>>> import numpy as np
>>> np.set_printoptions(suppress=True, linewidth=200)
>>> F = np.load("m.npy")
>>> F.round(3)
array([[ 3.641, -3.456,  8.648],
       [-6.831,  6.103, -4.012],
       [ 5.131, -4.714,  7.173],
       [ 4.605, -4.272,  7.781],
       [ 2.173, -1.601, -9.629],
       [ 7.503, -6.534, -1.007],
       [ 1.611, -1.713,  9.72 ],
       [-0.135, -0.195,  9.997],
       [ 3.457, -2.745, -8.973],
       [ 6.135, -5.544,  5.623],
       [ 3.65 , -2.917, -8.841],
       [-4.082,  3.831, -8.286],
       [ 6.098, -5.514,  5.693],
       [ 6.923, -6.175,  3.734]])
>>> U, sig, Vh = np.linalg.svd(F)
>>> V = Vh[:(sig > 1e-8).sum()]
>>> rng = np.random.default_rng(227902)
>>> x = F[4] + 5 * F[7] + rng.integers(2) * np.eye(3)[2]
>>> x.round(3)
array([ 1.501, -2.574, 41.357])
>>> np.allclose(V.T @ V @ x, x)
False
>>> np.linalg.matrix_rank(np.vstack([F, x]))
np.int64(3)
>>> np.round(np.diag(V.T @ V), 3)
array([0.567, 0.434, 0.999])
>>> round(np.linalg.norm(x - V.T @ V @ x), 3)
np.float64(0.024)
>>> cov = np.cov(F, rowvar=False)
>>> np.round(np.corrcoef(F.T), 3)
array([[ 1.   , -0.998,  0.32 ],
       [-0.998,  1.   , -0.378],
       [ 0.32 , -0.378,  1.   ]])
>>> cov.round(3)
array([[ 17.091, -15.274,  10.213],
       [-15.274,  13.702, -10.797],
       [ 10.213, -10.797,  59.551]])
>>> np.round(np.median(F, axis=0), 3)
array([ 3.645, -3.187,  4.679])
>>> cov.shape
(3, 3)
>>> np.round(np.linalg.eigvalsh(cov)[::-1], 3) + 0
array([65.83 , 24.514,  0.   ])
>>> np.allclose(F[:-1].T @ np.linalg.lstsq(F[:-1].T, F[-1])[0], F[-1])
True
>>> blk = np.stack([F, -3 * F, F[::-1]])
>>> np.linalg.matrix_rank(blk.reshape(3, -1))
np.int64(2)
>>> np.linalg.matrix_rank(blk)
array([2, 2, 2])
>>> lab = F[:, 0] > np.median(F[:, 0])
>>> u = F[lab].mean(axis=0) - F[~lab].mean(axis=0)
>>> lab.astype(int)
array([0, 0, 1, 1, 0, 1, 0, 0, 0, 1, 1, 0, 1, 1])
>>> round((((F - F.mean(axis=0)) @ u > 0) == lab).mean(), 3)
np.float64(0.786)
>>> mat = np.array([[1, -1, -2, -1], [1, 0, -2, 2], [1, -2, -2, 3], [-2, 2, 2, 3]]) * (rng.random((4, 4)) < 0.3)
>>> mat
array([[ 1, -1,  0, -1],
       [ 0,  0, -2,  0],
       [ 0,  0,  0,  0],
       [ 0,  0,  2,  0]])
>>> U, sig, Vh = np.linalg.svd(mat)
>>> np.argmax(sig[:-1] / (sig[1:] + 1e-6)) + 1
np.int64(2)
>>> sig.round(3)
array([2.828, 1.732, 0.   , 0.   ])
>>> out = U[:, :2] @ np.diag(sig[:2]) @ Vh[:2]
>>> np.round(np.abs(mat - out).max(), 3)
np.float64(0.0)
>>> np.round(np.linalg.norm(mat - out, 2), 3), sig[2]
(np.float64(0.0), np.float64(0.0))
>>> np.linalg.matrix_rank(out)
np.int64(2)
>>> d = np.linalg.norm(F[:, None] - F[None], axis=-1)
>>> np.flatnonzero(d[0] < d.mean() / 2)
array([ 0,  2,  3,  6,  7,  9, 12])
>>> (d + 1e9 * np.eye(14)).round(6).argmin(axis=1)
array([ 3, 11,  3,  2,  8, 13,  7,  6, 10, 12,  8,  1,  9,  9])
>>> d[:5, :5].round(3)
array([[ 0.   , 19.008,  2.445,  1.531, 18.43 ],
       [19.008,  0.   , 19.626, 19.429, 13.114],
       [ 2.445, 19.626,  0.   ,  0.918, 17.342],
       [ 1.531, 19.429,  0.918,  0.   , 17.781],
       [18.43 , 13.114, 17.342, 17.781,  0.   ]])
>>> d[0].round(6).argsort(kind="stable")[:4]
array([0, 3, 2, 6])
>>> U, sig, Vh = np.linalg.svd(mat)
>>> V = Vh[:(sig > 1e-8).sum()]
>>> x = mat[3] + -2 * mat[2] + rng.integers(2) * np.eye(4)[0]
>>> x
array([1., 0., 2., 0.])
>>> np.round(V.T @ V, 3)
array([[ 0.333, -0.333,  0.   , -0.333],
       [-0.333,  0.333,  0.   ,  0.333],
       [ 0.   ,  0.   ,  1.   ,  0.   ],
       [-0.333,  0.333,  0.   ,  0.333]])
>>> np.linalg.matrix_rank(np.vstack([mat, x]))
np.int64(3)
>>> m1 = np.load("block15.npy")
>>> m1.round(3)
array([[0.286, 0.286, 0.143, 0.286],
       [0.   , 0.25 , 0.25 , 0.5  ],
       [0.2  , 0.2  , 0.2  , 0.4  ],
       [0.286, 0.143, 0.143, 0.429]])
>>> out = F / np.sqrt((F ** 2).mean(axis=1, keepdims=True))
>>> out[9].round(3)
array([ 1.063, -0.96 ,  0.974])
>>> np.linalg.matrix_rank(F - F.mean(axis=1, keepdims=True))
np.int64(2)
>>> np.round(np.linalg.norm(out, axis=1), 3)
array([1.732, 1.732, 1.732, 1.732, 1.732, 1.732, 1.732, 1.732, 1.732, 1.732, 1.732, 1.732, 1.732, 1.732])
>>> np.allclose(m1, m1.T)
False
>>> np.round((m1 - m1.T) / 2, 3)
array([[ 0.   ,  0.143, -0.029,  0.   ],
       [-0.143,  0.   ,  0.025,  0.179],
       [ 0.029, -0.025,  0.   ,  0.129],
       [ 0.   , -0.179, -0.129,  0.   ]])
>>> np.round(np.linalg.det(m1), 3)
np.float64(0.001)
>>> np.round(np.linalg.matrix_power(m1, 4), 3)
array([[0.212, 0.204, 0.175, 0.409],
       [0.214, 0.205, 0.174, 0.407],
       [0.212, 0.205, 0.175, 0.408],
       [0.211, 0.205, 0.175, 0.408]])
>>> m1.inv()
Traceback (most recent call last):
  File "<python-input-57>", line 1, in <module>
    m1.inv()
    ^^^^^^
AttributeError: 'numpy.ndarray' object has no attribute 'inv'
>>> q, V = np.linalg.qr(m1[:, :1])[0], np.linalg.qr(m1[:, 1:])[0]
>>> sig = np.linalg.svd(q.T @ V, compute_uv=False)
>>> sig.round(3)
array([0.938])
>>> (sig > 0.9).sum()
np.int64(1)
>>> np.round(np.degrees(np.arccos(sig.clip(0, 1))), 3)
array([20.267])
>>> arr = np.load("dump.npy")
>>> arr
array([[ 6,  3,  2,  2],
       [ 3,  0,  0, -1],
       [ 2,  0, -6, -1],
       [ 2, -1, -1, -4]])
>>> out = np.array([[5, 7], [-5, -6]])
>>> W2 = np.kron(out, arr)
>>> round(float(np.linalg.norm(W2, 2)), 3), round(np.linalg.norm(out, 2) * np.linalg.norm(arr, 2), 3)
(88.884, np.float64(88.884))
>>> np.linalg.matrix_rank(W2)
np.int64(8)
>>> W2.shape
(8, 8)
>>> W2
array([[ 30,  15,  10,  10,  42,  21,  14,  14],
       [ 15,   0,   0,  -5,  21,   0,   0,  -7],
       [ 10,   0, -30,  -5,  14,   0, -42,  -7],
       [ 10,  -5,  -5, -20,  14,  -7,  -7, -28],
       [-30, -15, -10, -10, -36, -18, -12, -12],
       [-15,   0,   0,   5, -18,   0,   0,   6],
       [-10,   0,  30,   5, -12,   0,  36,   6],
       [-10,   5,   5,  20, -12,   6,   6,  24]])
>>> u = np.array([1, 2, 2, 0])
>>> r1 = np.array([3, -1, -3, -1])
>>> E = u[:, None] + r1[None, :]
>>> E
array([[ 4,  0, -2,  0],
       [ 5,  1, -1,  1],
       [ 5,  1, -1,  1],
       [ 3, -1, -3, -1]])
>>> Xs = F - F.mean(axis=0)
>>> U, sig, Vh = np.linalg.svd(Xs, full_matrices=False)
>>> np.round(sig ** 2 / (sig ** 2).sum(), 3) + 0
array([0.729, 0.271, 0.   ])
>>> np.searchsorted(np.cumsum(sig ** 2) / (sig ** 2).sum(), 0.9) + 1
np.int64(2)
>>> round(float((sig ** 2).sum() ** 2 / (sig ** 4).sum()), 3)
1.654
>>> np.linalg.matrix_rank(Xs)
np.int64(2)
>>> np.round(Vh[0] * np.sign(Vh[0, np.abs(Vh[0]).argmax()]), 3)
array([ 0.278, -0.272,  0.921])
>>> np.abs(Vh[0]).argmax()
np.int64(2)
>>> np.round(Xs.mean(axis=0), 3) + 0
array([0., 0., 0.])
>>> np.abs(U[:, 0]).argmax()
np.int64(11)
>>> U, sig, Vh = np.linalg.svd(E)
>>> sig.round(3) + 0
array([9.291, 3.112, 0.   , 0.   ])
>>> np.argmax(sig[:-1] / (sig[1:] + 1e-6)) + 1
np.int64(2)
>>> out = U[:, :2] @ np.diag(sig[:2]) @ Vh[:2]
>>> round(np.linalg.norm(E - out) / np.linalg.norm(E), 3)
np.float64(0.0)
>>> A = np.array([[-1.0, 1.0, 1.0, 1.0],
...     [1.0, -1.0, 1.0, 1.0],
...     [1.0, 1.0, -1.0, 1.0],
...     [1.0, 1.0, 1.0, -1.0]])
>>> out = np.array([[3, 0], [-3, 0], [-2, 1], [-2, -1]])
>>> np.einsum("ij,ij->i", A, A)
array([4., 4., 4., 4.])
>>> np.vstack([A, out.T]).shape
(6, 4)
>>> np.linalg.matrix_rank(np.vstack([A, out.T]))
np.int64(4)
>>> out.T @ A.T
array([[-10.,   2.,   0.,   0.],
       [  0.,   0.,  -2.,   2.]])
>>> out @ A
Traceback (most recent call last):
  File "<python-input-96>", line 1, in <module>
    out @ A
    ~~~~^~~
ValueError: matmul: Input operand 1 has a mismatch in its core dimension 0, with gufunc signature (n?,k),(k,m?)->(n?,m?) (size 4 is different from 2)
>>> data = np.vander(np.arange(4) - 1, 4, increasing=True)
>>> data
array([[ 1, -1,  1, -1],
       [ 1,  0,  0,  0],
       [ 1,  1,  1,  1],
       [ 1,  2,  4,  8]])
>>> P = np.triu(np.array([[0, 0, 0, 1], [-5, -4, 1, -1], [-1, 3, -5, -1], [1, -5, 1, -4]]), 1) + np.eye(4)
>>> out = P @ data @ np.linalg.inv(P)
>>> np.round(np.poly(out), 3)
array([  1., -10.,  14.,  -2.,  12.])
>>> out
array([[  2.,   1.,   4.,  10.],
       [  1.,  -1.,  -2., -11.],
       [  0.,  -1.,  -2., -10.],
       [  1.,   2.,   2.,  11.]])
>>> np.linalg.matrix_rank(out)
np.int64(4)
>>> np.trace(out), np.trace(data)
(np.float64(10.0), np.int64(10))
>>> P @ data - data @ P
array([[ 1.,  2.,  5.,  7.],
       [ 0., -1., -3., -8.],
       [-1., -2., -5., -7.],
       [ 0.,  0., -2.,  5.]])
>>> q = out.astype(float).copy()
>>> for j in range(4):
...     q[:, j] -= q[:, :j] @ (q[:, :j].T @ q[:, j])
...     q[:, j] /= np.linalg.norm(q[:, j])
... 
>>> np.round(q.T @ out, 3) + 0
array([[ 2.449,  1.225,  3.266,  8.165],
       [ 0.   ,  2.345,  3.411, 18.335],
       [ 0.   ,  0.   ,  2.387,  6.196],
       [ 0.   ,  0.   ,  0.   ,  0.875]])
>>> q, r_ = np.linalg.qr(data)
>>> r_.round(3)
array([[-2.   , -1.   , -3.   , -4.   ],
       [ 0.   , -2.236, -2.236, -6.261],
       [ 0.   ,  0.   ,  2.   ,  3.   ],
       [ 0.   ,  0.   ,  0.   , -1.342]])
>>> q.shape, r_.shape
((4, 4), (4, 4))
>>> np.round(np.abs(np.diag(r_)), 3)
array([2.   , 2.236, 2.   , 1.342])
>>> np.round(q.T @ q, 3) + 0
array([[1., 0., 0., 0.],
       [0., 1., 0., 0.],
       [0., 0., 1., 0.],
       [0., 0., 0., 1.]])
>>> np.round(np.linalg.eigvals(data).sum().real, 3)
np.float64(10.0)
>>> np.round(np.linalg.eigvals(data), 3)
array([ 8.327+0.j   ,  2.   +0.j   , -0.163+0.833j, -0.163-0.833j])
>>> round(float(np.linalg.det(data.T)), 3)
12.0
>>> out = np.linalg.inv(data)
>>> np.round(data @ out, 3) + 0
array([[1., 0., 0., 0.],
       [0., 1., 0., 0.],
       [0., 0., 1., 0.],
       [0., 0., 0., 1.]])
>>> np.allclose(out, data.T)
False
>>> (np.abs(out) > 1e-9).astype(int)
array([[0, 1, 0, 0],
       [1, 1, 1, 1],
       [1, 1, 1, 0],
       [1, 1, 1, 1]])
>>> round(np.linalg.slogdet(data)[0], 3)
np.float64(1.0)
>>> K = np.load("sample8.npy")
>>> K
array([[  0.2,   1.5,  -0.8],
       [ -0.4,  -0.2,   0.5],
       [  2.2,   0. ,  -0.6],
       [-10. , -30. ,   0. ],
       [ -0.6,   0.8,   0.5],
       [  0.4,   1.4,  -1. ],
       [  1.7,   0.5,   0. ],
       [ -0.4,  -0.5,   0.6],
       [ -3. ,  -0.2,  -0.2],
       [  0.4,   0.9,   0. ],
       [  1.1,   2.4,  -1.4],
       [  2.1,   0.4,   1.4],
       [ -0.6,  -0.7,   0.8],
       [  0.2,   0.7,  -0.7],
       [  2.7,  -0.4,   0.1],
       [ -0.8,   0.6,   1.2],
       [  1.7,   1. ,  -1.1],
       [ -0.6,  -0.7,  -0.7],
       [  0.3,  -0.1,   0.1],
       [  0.3,   2. ,   1.3],
       [  2.1,   1.1,   0.1],
       [ -1.5,   0.4,  -0.6],
       [ -1.7,  -0.7,   0.7],
       [  1.1,   1.5,   3. ],
       [ -1. ,  -1.8,  -1.3]])
>>> lab = rng.permutation(3)
>>> out = K[:, lab] * rng.choice([-1, 1], 3)
>>> out
array([[ 0.8, -1.5, -0.2],
       [-0.5,  0.2,  0.4],
       [ 0.6, -0. , -2.2],
       [-0. , 30. , 10. ],
       [-0.5, -0.8,  0.6],
       [ 1. , -1.4, -0.4],
       [-0. , -0.5, -1.7],
       [-0.6,  0.5,  0.4],
       [ 0.2,  0.2,  3. ],
       [-0. , -0.9, -0.4],
       [ 1.4, -2.4, -1.1],
       [-1.4, -0.4, -2.1],
       [-0.8,  0.7,  0.6],
       [ 0.7, -0.7, -0.2],
       [-0.1,  0.4, -2.7],
       [-1.2, -0.6,  0.8],
       [ 1.1, -1. , -1.7],
       [ 0.7,  0.7,  0.6],
       [-0.1,  0.1, -0.3],
       [-1.3, -2. , -0.3],
       [-0.1, -1.1, -2.1],
       [ 0.6, -0.4,  1.5],
       [-0.7,  0.7,  1.7],
       [-3. , -1.5, -1.1],
       [ 1.3,  1.8,  1. ]])
>>> U, _, Vh = np.linalg.svd(K.T @ out)
>>> np.round(U @ Vh, 3) + 0
array([[ 0.,  0., -1.],
       [ 0., -1.,  0.],
       [-1.,  0.,  0.]])
